$ python -q
>>> import numpy as np
>>> from numpy import linalg as LA
>>> np.set_printoptions(precision=2, suppress=True, linewidth=160)
>>> data = np.loadtxt("m.csv", delimiter=",")
>>> data
array([[  2.91,  -4.81, -14.27,  16.06,  -9.99],
       [-35.2 ,   5.  ,  -6.87,   0.28,   4.39],
       [ 16.  ,  15.87,  -2.96, -20.04,  26.63],
       [  4.06, -35.2 ,  10.86,  -3.59,   7.6 ],
       [ 32.06,  -0.41,   6.59,  -5.47,  16.67],
       [ 20.34, -25.01,  11.75,  15.01,  15.45],
       [ -0.75,   1.1 , -11.07, -15.83,   4.41],
       [ 29.09,  13.81,  15.98,   0.43,  15.1 ],
       [ -6.37,  16.48,   4.21,  -5.74,  15.42],
       [ -0.21, -14.4 ,   2.71,  -1.69,  16.02],
       [ 10.03,  10.12, -30.71,  -1.39,  -1.73],
       [ -2.57,  15.62, -20.72,   7.78,  -4.79],
       [ 11.27,  11.83, -15.36,   8.44, -11.04],
       [ 34.74,   9.38,  32.06, -11.9 ,  16.85],
       [ 21.65,  -6.59, -14.49,  -1.27, -10.07],
       [-21.81,  22.02,   4.09,   6.31,  -4.6 ]])
>>> cen = data - data.mean(axis=0)
>>> U, sigma, Vt = LA.svd(cen, full_matrices=False)
>>> np.abs(Vt[0]).argmax()
np.int64(0)
>>> np.abs(U[:, 0]).argmax()
np.int64(13)
>>> Vt[0] * np.sign(Vt[0, np.abs(Vt[0]).argmax()])
array([ 0.7 , -0.24,  0.54, -0.15,  0.37])
>>> sigma
array([86.86, 61.98, 57.73, 38.52, 21.9 ])
>>> sigma ** 2 / (sigma ** 2).sum()
array([0.45, 0.23, 0.2 , 0.09, 0.03])
>>> (np.sign(U[:, 0]) == np.sign(U[0, 0])).astype(int)
array([1, 1, 0, 0, 0, 0, 1, 0, 1, 0, 1, 1, 1, 0, 1, 1])
>>> mat = np.array([[4.0, 1.0, 0.0, 0.0, 0.0, 0.0, 0.0],
...     [0.0, 4.0, 1.0, 0.0, 0.0, 0.0, 0.0],
...     [0.0, 0.0, 4.0, 1.0, 0.0, 0.0, 0.0],
...     [0.0, 0.0, 0.0, 4.0, 1.0, 0.0, 0.0],
...     [0.0, 0.0, 0.0, 0.0, 4.0, 1.0, 0.0],
...     [0.0, 0.0, 0.0, 0.0, 0.0, 4.0, 1.0],
...     [0.0, 0.0, 0.0, 0.0, 0.0, 0.0, 4.0]])
>>> B = mat[0, 0] * mat[1:] - np.outer(mat[1:, 0], mat[0])
>>> B
array([[ 0., 16.,  4.,  0.,  0.,  0.,  0.],
       [ 0.,  0., 16.,  4.,  0.,  0.,  0.],
       [ 0.,  0.,  0., 16.,  4.,  0.,  0.],
       [ 0.,  0.,  0.,  0., 16.,  4.,  0.],
       [ 0.,  0.,  0.,  0.,  0., 16.,  4.],
       [ 0.,  0.,  0.,  0.,  0.,  0., 16.]])
>>> np.flatnonzero(~B.round(6).any(axis=1))
array([], dtype=int64)
>>> LA.matrix_rank(B), LA.matrix_rank(mat)
(np.int64(6), np.int64(7))
